% python3 -q
>>> import numpy as np
>>> import numpy.linalg as la
>>> np.set_printoptions(suppress=True, linewidth=120)
>>> basis = np.array([[0.1, -2.1, 0.1], [-0.5, -0.1, -0.5]])
>>> rng = np.random.default_rng(53)
>>> W0 = np.array([[-1, 0],
...     [-2, -3],
...     [-2, -3],
...     [0, -3],
...     [2, -3],
...     [0, -1],
...     [-3, -1],
...     [3, -2],
...     [-2, -1],
...     [-1, 0],
...     [-2, -2],
...     [3, 3],
...     [2, 1],
...     [0, 0],
...     [1, -3],
...     [2, 2],
...     [2, 2],
...     [3, 1],
...     [1, -1],
...     [2, -2],
...     [-3, 0],
...     [-2, 0],
...     [1, -1],
...     [-1, 1],
...     [-2, -3],
...     [3, -3],
...     [-3, 2],
...     [0, 1],
...     [0, -1]]) @ basis + 0.1 * rng.normal(size=(29, 3))
>>> W0.round(3)
array([[-0.09 ,  2.019, -0.011],
       [ 1.207,  4.386,  1.351],
       [ 1.432,  4.628,  1.436],
       [ 1.54 ,  0.265,  1.558],
       [ 1.758, -3.893,  1.63 ],
       [ 0.482,  0.127,  0.384],
       [ 0.164,  6.278,  0.378],
       [ 1.371, -6.114,  1.395],
       [ 0.318,  4.245,  0.303],
       [-0.113,  2.464, -0.199],
       [ 0.522,  4.477,  0.667],
       [-1.34 , -6.464, -1.289],
       [-0.432, -4.298, -0.427],
       [ 0.074, -0.079,  0.009],
       [ 1.751, -1.598,  1.373],
       [-0.85 , -4.441, -0.715],
       [-0.844, -4.493, -0.649],
       [-0.066, -6.387, -0.414],
       [ 0.586, -2.141,  0.807],
       [ 1.251, -3.962,  1.29 ],
       [-0.227,  6.177, -0.237],
       [-0.164,  3.939, -0.079],
       [ 0.645, -2.009,  0.655],
       [-0.684,  2.108, -0.639],
       [ 1.171,  4.712,  1.386],
       [ 1.809, -5.97 ,  1.856],
       [-1.146,  6.178, -1.156],
       [-0.566, -0.174, -0.475],
       [ 0.548,  0.097,  0.416]])
>>> # column 1 dominates
>>> labels = W0[:, 2] > np.median(W0[:, 2])
>>> u = W0[labels].mean(axis=0) - W0[~labels].mean(axis=0)
>>> print(np.argsort(-np.abs(u).round(6), kind="stable"))
[0 2 1]
>>> print(u.round(3))
[ 1.546 -0.971  1.531]
>>> Xs = W0 - W0.mean(axis=0)
>>> left, sigma, VT = la.svd(Xs, full_matrices=False)
>>> np.round(VT[0] * np.sign(VT[0, np.abs(VT[0]).argmax()]), 3)
array([-0.013,  1.   , -0.005])
>>> print(np.abs(VT[0]).argmax())
1
>>> (np.sign(left[:, 0]) == np.sign(left[0, 0])).astype(int)
array([1, 1, 1, 1, 0, 1, 1, 0, 1, 1, 1, 0, 0, 0, 0, 0, 0, 0, 0, 0, 1, 1, 0, 1, 1, 0, 1, 0, 1])
>>> np.round(np.abs(VT[-1]), 3)
array([0.701, 0.006, 0.713])
>>> sigma.round(3)
array([22.428,  6.828,  0.519])
>>> print(np.round(Xs.mean(axis=0), 3) + 0)
[0. 0. 0.]
>>> np.searchsorted(np.cumsum(sigma ** 2) / (sigma ** 2).sum(), 0.9) + 1
np.int64(1)
>>> np.abs(left[:, 0]).argmax()
np.int64(11)
>>> round(float((sigma ** 2).sum() ** 2 / (sigma ** 4).sum()), 3)
1.185
>>> u, v = W0[26], W0[10]
>>> print(round(float(u @ v), 3))
26.285
>>> p = (u @ v) / (u @ u) * u
>>> la.matrix_rank(np.outer(u, v))
np.int64(1)
>>> round(float((v - p) @ u), 3)
-0.0
>>> np.round(np.outer(u, v), 3)
array([[-0.598, -5.131, -0.765],
       [ 3.222, 27.655,  4.123],
       [-0.603, -5.176, -0.772]])
>>> left, sigma, VT = la.svd(W0)
>>> sigma.round(3)
array([22.428,  7.349,  0.525])
>>> Y = left[:, :2] @ np.diag(sigma[:2]) @ VT[:2]
>>> print(la.matrix_rank(W0, rtol=0.05))
2
>>> round(float(la.norm(W0 - Y) / la.norm(W0)), 3)
0.022
>>> basis = W0[[13, 25]].astype(float)
>>> for _ in range(4):
...     labels = la.norm(W0[:, None] - basis, axis=-1).argmin(axis=1)
...     basis = np.array([W0[labels == j].mean(axis=0) for j in range(2)])
... 
>>> print(labels)
[0 0 0 0 1 0 0 1 0 0 0 1 1 0 1 1 1 1 1 1 0 0 1 0 0 1 0 0 0]
>>> print(np.abs(basis[1] - basis[0]).argmax())
1
>>> basis.round(3)
array([[ 0.263,  3.05 ,  0.3  ],
       [ 0.47 , -4.314,  0.46 ]])
>>> data = np.load("arr.npy")
>>> data.round(3)
array([[ 0.143, -0.119,  0.918, -1.767],
       [ 1.289,  1.452,  0.424,  0.227],
       [ 1.146, -1.331,  0.763,  0.579],
       [-1.003,  0.329,  1.548,  0.701]])
>>> labels = rng.permutation(4)
>>> labels
array([0, 2, 1, 3])
>>> Y = data[labels][:, labels]
>>> np.allclose(Y, data)
False
>>> np.round(np.sort(np.abs(la.eigvals(Y))), 3)
array([2., 2., 2., 2.])
>>> np.round(np.diag(Y), 3)
array([0.143, 0.763, 1.452, 0.701])
>>> Y.round(3)
array([[ 0.143,  0.918, -0.119, -1.767],
       [ 1.146,  0.763, -1.331,  0.579],
       [ 1.289,  0.424,  1.452,  0.227],
       [-1.003,  1.548,  0.329,  0.701]])
>>> print(round(data[0] @ data[2], 3))
-0.0
>>> np.round(la.norm(data, axis=1), 3)
array([2., 2., 2., 2.])
>>> np.round(la.norm(data, "nuc"), 3)
np.float64(8.0)
>>> round(float(la.norm(data[0] - data[2])), 3)
2.828
>>> np.round(la.norm(data, axis=0), 3)
array([2., 2., 2., 2.])
>>> print(round(la.norm(data, 2), 3))
2.0
>>> np.round(la.norm(data, 1), 3), round(float(la.norm(data, np.inf)), 3)
(np.float64(3.653), 3.818)
>>> u = np.array([-2, 1, 1, -2])
>>> Y = data + np.outer(u, np.eye(4)[3])
>>> la.matrix_rank(Y - data)
np.int64(1)
>>> print(np.round(la.svd(data, compute_uv=False), 3))
[2. 2. 2. 2.]
>>> labels = rng.permutation(4)
>>> Y = data[:, labels] * rng.choice([-1, 1], 4)
>>> Y.round(3)
array([[ 0.143,  0.918,  1.767, -0.119],
       [ 1.289,  0.424, -0.227,  1.452],
       [ 1.146,  0.763, -0.579, -1.331],
       [-1.003,  1.548, -0.701,  0.329]])
>>> left, _, VT = la.svd(data.T @ Y)
>>> np.round(la.lstsq(data, Y)[0], 3) + 0
array([[ 1.,  0.,  0.,  0.],
       [ 0.,  0.,  0.,  1.],
       [ 0.,  1.,  0.,  0.],
       [ 0.,  0., -1.,  0.]])
>>> np.round(left @ VT, 3) + 0
array([[ 1.,  0.,  0.,  0.],
       [ 0.,  0.,  0.,  1.],
       [ 0.,  1.,  0.,  0.],
       [ 0.,  0., -1.,  0.]])
>>> J = np.load("out16.npy")
>>> J
array([[ 1,  3,  3,  3],
       [ 3,  9,  9,  9],
       [ 3,  9, 18, 15],
       [ 3,  9, 15, 13]])
>>> P = np.triu(np.array([[0, 5, 5, 3], [4, 0, 5, 1], [1, 3, 0, 1], [4, 4, 0, 2]]), 1) + np.eye(4)
>>> Y = P @ J @ la.inv(P)
>>> P @ J - J @ P
array([[ 39., 112., 160., 150.],
       [ 18.,  39.,  45.,  61.],
       [  3.,  -6., -45., -23.],
       [  0., -15., -60., -33.]])
>>> np.trace(Y), np.trace(J)
(np.float64(41.0), np.int64(41))
>>> Y
array([[  40.,  -80.,  383., -261.],
       [  21.,  -42.,  219., -143.],
       [   6.,  -12.,   63.,  -41.],
       [   3.,   -6.,   30.,  -20.]])
>>> round(la.det(Y), 3)
np.float64(0.0)
